$ python3 -q
>>> import numpy as np
>>> np.set_printoptions(suppress=True, linewidth=200)
>>> arr = np.loadtxt("test17.csv", delimiter=",")
>>> arr
array([[-2., -1.,  2., -3.,  3., -3., -1.,  3., -1.],
       [ 0.,  3.,  3.,  3., -3., -1., -2.,  2., -1.],
       [ 1.,  3., -2.,  2., -1.,  1., -3., -3., -2.],
       [ 2.,  3., -1.,  0., -3.,  0., -3., -2., -2.],
       [ 2., -3., -3., -1., -1., -3.,  0.,  2.,  2.],
       [ 3.,  3.,  0.,  1.,  1.,  3.,  1., -2., -1.],
       [ 3.,  3.,  1.,  1., -1.,  3., -2.,  0., -2.],
       [-3., -2., -3.,  1.,  2.,  0., -1.,  2.,  0.],
       [-2., -4., -1., -6.,  6., -2.,  1.,  1.,  0.]])
>>> np.allclose(arr[:-1].T @ np.linalg.lstsq(arr[:-1].T, arr[-1])[0], arr[-1])
True
>>> np.round(arr @ np.linalg.pinv(arr) @ arr, 4) + 0
array([[-2., -1.,  2., -3.,  3., -3., -1.,  3., -1.],
       [ 0.,  3.,  3.,  3., -3., -1., -2.,  2., -1.],
       [ 1.,  3., -2.,  2., -1.,  1., -3., -3., -2.],
       [ 2.,  3., -1.,  0., -3.,  0., -3., -2., -2.],
       [ 2., -3., -3., -1., -1., -3.,  0.,  2.,  2.],
       [ 3.,  3.,  0.,  1.,  1.,  3.,  1., -2., -1.],
       [ 3.,  3.,  1.,  1., -1.,  3., -2.,  0., -2.],
       [-3., -2., -3.,  1.,  2.,  0., -1.,  2.,  0.],
       [-2., -4., -1., -6.,  6., -2.,  1.,  1.,  0.]])
>>> np.unique(arr.round(6), axis=0).shape
(9, 9)
>>> np.argsort(-np.linalg.norm(arr, axis=0).round(6), kind="stable")[:3]
array([1, 4, 3])
>>> np.linalg.matrix_rank(arr, rtol=0.1)
np.int64(7)
>>> [round(float(x), 4) for x in np.linalg.svd(arr, compute_uv=False)[:3]]
[15.3644, 7.5249, 6.8846]
>>> left, s, VT = np.linalg.svd(arr)
>>> s.round(4) + 0
array([15.3644,  7.5249,  6.8846,  5.9644,  5.2685,  3.5632,  1.8371,  0.7146,  0.    ])
>>> np.argmax(s[:-1] / (s[1:] + 1e-6)) + 1
np.int64(8)
>>> A2 = left[:, :8] @ np.diag(s[:8]) @ VT[:8]
>>> np.round(np.abs(arr - A2).max(), 4)
np.float64(0.0)
>>> A2.round(4) + 0
array([[-2., -1.,  2., -3.,  3., -3., -1.,  3., -1.],
       [ 0.,  3.,  3.,  3., -3., -1., -2.,  2., -1.],
       [ 1.,  3., -2.,  2., -1.,  1., -3., -3., -2.],
       [ 2.,  3., -1.,  0., -3.,  0., -3., -2., -2.],
       [ 2., -3., -3., -1., -1., -3.,  0.,  2.,  2.],
       [ 3.,  3.,  0.,  1.,  1.,  3.,  1., -2., -1.],
       [ 3.,  3.,  1.,  1., -1.,  3., -2.,  0., -2.],
       [-3., -2., -3.,  1.,  2.,  0., -1.,  2.,  0.],
       [-2., -4., -1., -6.,  6., -2.,  1.,  1.,  0.]])
>>> A2 = np.array([[-2, 2, 0, 2, -1, 0, -1, 2, 0, 2],
...     [2, -1, -2, -2, 2, 2, 1, -2, 0, -2],
...     [2, 0, 0, 1, -2, 1, -2, -1, 0, -1],
...     [2, -1, -1, 2, -1, 1, 1, 0, 0, -1],
...     [2, -2, 2, 1, -2, -2, -2, -2, -1, -2],
...     [1, -1, -2, -1, 1, 2, -1, 2, -2, -1],
...     [1, -1, 1, 2, 0, -2, 2, 1, -1, -2],
...     [-2, -1, 0, -1, 1, -2, 1, 0, 2, 1],
...     [-2, 2, 1, 2, 2, 2, 1, 1, -2, 2],
...     [2, 1, -2, 0, 2, 1, 0, -2, -1, -1]])
>>> F = np.triu(A2, 1)
>>> F
array([[ 0,  2,  0,  2, -1,  0, -1,  2,  0,  2],
       [ 0,  0, -2, -2,  2,  2,  1, -2,  0, -2],
       [ 0,  0,  0,  1, -2,  1, -2, -1,  0, -1],
       [ 0,  0,  0,  0, -1,  1,  1,  0,  0, -1],
       [ 0,  0,  0,  0,  0, -2, -2, -2, -1, -2],
       [ 0,  0,  0,  0,  0,  0, -1,  2, -2, -1],
       [ 0,  0,  0,  0,  0,  0,  0,  1, -1, -2],
       [ 0,  0,  0,  0,  0,  0,  0,  0,  2,  1],
       [ 0,  0,  0,  0,  0,  0,  0,  0,  0,  2],
       [ 0,  0,  0,  0,  0,  0,  0,  0,  0,  0]])
>>> np.round(np.linalg.norm(F, axis=0), 4)
array([0.    , 2.    , 2.    , 3.    , 3.1623, 3.1623, 3.4641, 4.2426, 3.1623, 4.899 ])
>>> round(float(np.linalg.norm(F[0], 1)), 4), round(np.linalg.norm(F[0], np.inf), 4)
(10.0, np.float64(2.0))
>>> np.round(np.linalg.norm(F, 2), 4)
np.float64(6.4012)
>>> np.linalg.norm(F, axis=1).argmax()
np.int64(1)
>>> np.round(np.linalg.norm(F) ** 2 / np.linalg.norm(F, 2) ** 2, 4)
np.float64(2.4649)
>>> left, s, VT = np.linalg.svd(F)
>>> V = VT[:(s > 1e-8).sum()]
>>> rng = np.random.default_rng(9627)
>>> x = F[7] + 3 * F[2] + rng.integers(2) * np.eye(10)[0]
>>> x
array([ 0.,  0.,  0.,  3., -6.,  3., -6., -3.,  2., -2.])
>>> np.linalg.matrix_rank(np.vstack([F, x]))
np.int64(9)
>>> np.round(np.diag(V.T @ V), 4)
array([0., 1., 1., 1., 1., 1., 1., 1., 1., 1.])
>>> np.allclose(V.T @ V @ x, x)
True
>>> s = 3 * 0.2 ** np.arange(3)
>>> mat = rng.normal(size=(33, 3)) * rng.permutation(s)
>>> mat.round(4)
array([[  2.1878,   0.621 ,  -0.1468],
       [ -3.0286,   0.3174,  -0.0088],
       [ -3.2296,   0.3701,  -0.1748],
       [ -2.9318,  -0.9823,   0.2986],
       [ -1.2946,  -0.1231,  -0.1824],
       [  1.9596,  -0.5192,   0.13  ],
       [ -0.4971,   0.3139,   0.1147],
       [  1.9346,  -1.0246,   0.1862],
       [  0.5782,  -0.0063,  -0.0122],
       [  0.9375,   0.246 ,  -0.0097],
       [ -0.1511,  -0.6262,   0.1413],
       [  2.6818,  -0.23  ,  -0.0666],
       [  1.8859,  -0.4405,  -0.0725],
       [ -5.2735,  -0.0653,  -0.0151],
       [ -2.7448,  -0.229 ,   0.0796],
       [-11.1698,  -0.8817,  -0.1448],
       [  2.6761,   0.5361,  -0.0749],
       [ -3.2772,  -0.2967,  -0.2092],
       [  0.1038,  -0.6582,   0.1212],
       [  3.7763,   0.1802,   0.2445],
       [ -0.9097,   0.0108,   0.239 ],
       [ -1.5324,  -0.272 ,   0.0394],
       [  3.7359,  -0.3045,   0.0251],
       [ -1.5591,   0.1533,  -0.0001],
       [  4.6417,   0.1724,   0.1776],
       [ -1.0781,   0.5919,   0.0792],
       [ -3.1113,  -0.8682,   0.223 ],
       [ -4.2884,  -0.5233,  -0.0188],
       [ -0.4598,   1.3238,  -0.0131],
       [  1.801 ,  -1.0994,   0.0727],
       [ -0.5894,  -0.4414,   0.0142],
       [ -3.261 ,  -0.6326,   0.0702],
       [ -0.5634,   0.3402,  -0.0533]])
>>> # column 0 dominates
>>> A2 = mat / np.sqrt((mat ** 2).mean(axis=1, keepdims=True))
>>> np.linalg.matrix_rank(mat - mat.mean(axis=1, keepdims=True))
np.int64(2)
>>> np.linalg.matrix_rank(A2) == np.linalg.matrix_rank(mat)
np.True_
>>> np.round(np.linalg.norm(A2, axis=1), 4)
array([1.7321, 1.7321, 1.7321, 1.7321, 1.7321, 1.7321, 1.7321, 1.7321, 1.7321, 1.7321, 1.7321, 1.7321, 1.7321, 1.7321, 1.7321, 1.7321, 1.7321, 1.7321, 1.7321, 1.7321, 1.7321, 1.7321, 1.7321, 1.7321,
       1.7321, 1.7321, 1.7321, 1.7321, 1.7321, 1.7321, 1.7321, 1.7321, 1.7321])
>>> J = np.loadtxt("layer16.csv", delimiter=",")
>>> J
array([[1., 0., 2., 3., 2., 0., 2., 0., 0., 1., 2.],
       [3., 0., 0., 2., 2., 2., 2., 3., 3., 2., 3.],
       [3., 2., 2., 2., 2., 2., 3., 0., 3., 2., 3.],
       [1., 0., 0., 0., 2., 1., 2., 1., 1., 0., 3.],
       [0., 2., 2., 2., 2., 3., 0., 3., 3., 2., 2.],
       [3., 2., 1., 1., 2., 0., 0., 1., 1., 0., 1.],
       [0., 2., 1., 3., 1., 0., 3., 3., 1., 3., 1.],
       [0., 1., 2., 1., 0., 0., 0., 3., 3., 2., 2.]])
>>> np.unravel_index(np.abs(J).argmax(), J.shape)
(np.int64(0), np.int64(3))
>>> J.mean(axis=0)
array([1.375, 1.125, 1.25 , 1.75 , 1.625, 1.   , 1.5  , 1.75 , 1.875, 1.5  , 2.125])
>>> round(np.linalg.norm(J), 4)
np.float64(17.6918)
>>> np.round(np.linalg.svd(J, compute_uv=False), 4)
array([15.2243,  5.3248,  4.373 ,  3.4114,  2.8072,  2.3688,  2.2862,  1.8407])
>>> np.diff(J, axis=0)
array([[ 2.,  0., -2., -1.,  0.,  2.,  0.,  3.,  3.,  1.,  1.],
       [ 0.,  2.,  2.,  0.,  0.,  0.,  1., -3.,  0.,  0.,  0.],
       [-2., -2., -2., -2.,  0., -1., -1.,  1., -2., -2.,  0.],
       [-1.,  2.,  2.,  2.,  0.,  2., -2.,  2.,  2.,  2., -1.],
       [ 3.,  0., -1., -1.,  0., -3.,  0., -2., -2., -2., -1.],
       [-3.,  0.,  0.,  2., -1.,  0.,  3.,  2.,  0.,  3.,  0.],
       [ 0., -1.,  1., -2., -1.,  0., -3.,  0.,  2., -1.,  1.]])
>>> J[8]
Traceback (most recent call last):
  File "<python-input-47>", line 1, in <module>
    J[8]
    ~^^^
IndexError: index 8 is out of bounds for axis 0 with size 8
>>> J - J[0]
array([[ 0.,  0.,  0.,  0.,  0.,  0.,  0.,  0.,  0.,  0.,  0.],
       [ 2.,  0., -2., -1.,  0.,  2.,  0.,  3.,  3.,  1.,  1.],
       [ 2.,  2.,  0., -1.,  0.,  2.,  1.,  0.,  3.,  1.,  1.],
       [ 0.,  0., -2., -3.,  0.,  1.,  0.,  1.,  1., -1.,  1.],
       [-1.,  2.,  0., -1.,  0.,  3., -2.,  3.,  3.,  1.,  0.],
       [ 2.,  2., -1., -2.,  0.,  0., -2.,  1.,  1., -1., -1.],
       [-1.,  2., -1.,  0., -1.,  0.,  1.,  3.,  1.,  2., -1.],
       [-1.,  1.,  0., -2., -2.,  0., -2.,  3.,  3.,  1.,  0.]])
>>> np.linalg.matrix_rank(J)
np.int64(8)
>>> J.sum(axis=1)
array([13., 22., 24., 11., 21., 12., 18., 14.])
>>> np.abs(J).max()
np.float64(3.0)
